% python3 -q
>>> import numpy as np
>>> np.set_printoptions(precision=2, suppress=True, linewidth=120)
>>> tidy = lambda a: np.round(a, 2) + 0
>>> F = np.array([[-3, 0, 0], [0, 3, 0], [0, 0, 2]])
>>> print(F)
[[-3  0  0]
 [ 0  3  0]
 [ 0  0  2]]
>>> print(np.flatnonzero(np.linalg.matrix_power((F != 0) + (F.T != 0) + np.eye(3), 3)[2]))
[2]
>>> print((F != 0).astype(int))
[[1 0 0]
 [0 1 0]
 [0 0 1]]
>>> print(tidy(np.linalg.det(F)))
-18.0
>>> w, vecs = np.linalg.eigh(F)
>>> print(vecs.T @ F @ vecs)
[[-3.  0.  0.]
 [ 0.  2.  0.]
 [ 0.  0.  3.]]
>>> print(np.unique(w.round(6) + 0, return_counts=True)[1])
[1 1 1]
>>> print(np.abs(vecs[:, -1]).round(6).argmax())
1
>>> print(tidy(np.linalg.svd(F, compute_uv=False)))
[3. 3. 2.]
>>> print(tidy(np.linalg.eigvalsh(F @ F)))
[4. 9. 9.]
>>> print(vecs @ np.diag(w) @ vecs.T)
[[-3.  0.  0.]
 [ 0.  3.  0.]
 [ 0.  0.  2.]]
>>> print([round(float(np.linalg.det(F[:i, :i])), 2) + 0 for i in range(1, 4)])
[-3.0, -9.0, -18.0]
>>> print(np.prod(np.diag(F)), tidy(np.linalg.det(F)))
-18 -18.0
>>> print([int(np.linalg.matrix_rank(np.linalg.matrix_power(F, p))) for p in range(1, 4)])
[3, 3, 3]
>>> print(tidy(np.sort(np.linalg.eigvals(F))))
[-3.  2.  3.]
>>> print(np.linalg.matrix_power(F - np.diag(np.diag(F)), 3))
[[0 0 0]
 [0 0 0]
 [0 0 0]]
>>> print(F @ F)
[[9 0 0]
 [0 9 0]
 [0 0 4]]
>>> data = np.load("mat.npy")
>>> print(data)
[[ 0  1  0  1]
 [ 0  0 -3  2]
 [ 0  0  0 -3]
 [ 0  0  0  0]]
>>> # triangular, det is the product of the diagonal
>>> rank = np.linalg.matrix_rank(data)
>>> print(rank)
3
>>> null = np.linalg.svd(data)[2][rank:].T
>>> print(null.shape)
(4, 1)
>>> print(null @ null.T)
[[1. 0. 0. 0.]
 [0. 0. 0. 0.]
 [0. 0. 0. 0.]
 [0. 0. 0. 0.]]
>>> print(data @ null)
[[0.]
 [0.]
 [0.]
 [0.]]
>>> feats = np.load("dump.npy")
>>> print(feats)
[[1 5 0 0 0 0]
 [1 2 0 0 0 0]
 [0 5 0 0 0 0]
 [0 0 1 5 0 0]
 [0 0 1 2 0 0]
 [0 0 0 5 0 0]
 [0 0 0 0 1 5]
 [0 0 0 0 1 2]
 [0 0 0 0 0 5]]
>>> rng = np.random.default_rng(56245)
>>> z = rng.permutation(6)
>>> out = feats[:, z] * rng.choice([-1, 1], 6)
>>> print(out)
[[ 0  0  1  5  0  0]
 [ 0  0  1  2  0  0]
 [ 0  0  0  5  0  0]
 [ 0  1  0  0 -5  0]
 [ 0  1  0  0 -2  0]
 [ 0  0  0  0 -5  0]
 [-5  0  0  0  0 -1]
 [-2  0  0  0  0 -1]
 [-5  0  0  0  0  0]]
>>> Uu, _, vt = np.linalg.svd(feats.T @ out)
>>> print(tidy(Uu @ vt))
[[ 0.  0.  1.  0.  0.  0.]
 [ 0.  0.  0.  1.  0.  0.]
 [ 0.  1.  0.  0.  0.  0.]
 [ 0.  0.  0.  0. -1.  0.]
 [ 0.  0.  0.  0.  0. -1.]
 [-1.  0.  0.  0.  0.  0.]]
>>> print(tidy(np.linalg.lstsq(feats, out)[0]))
[[ 0.  0.  1.  0.  0.  0.]
 [ 0.  0.  0.  1.  0.  0.]
 [ 0.  1.  0.  0.  0.  0.]
 [ 0.  0.  0.  0. -1.  0.]
 [ 0.  0.  0.  0.  0. -1.]
 [-1.  0.  0.  0.  0.  0.]]
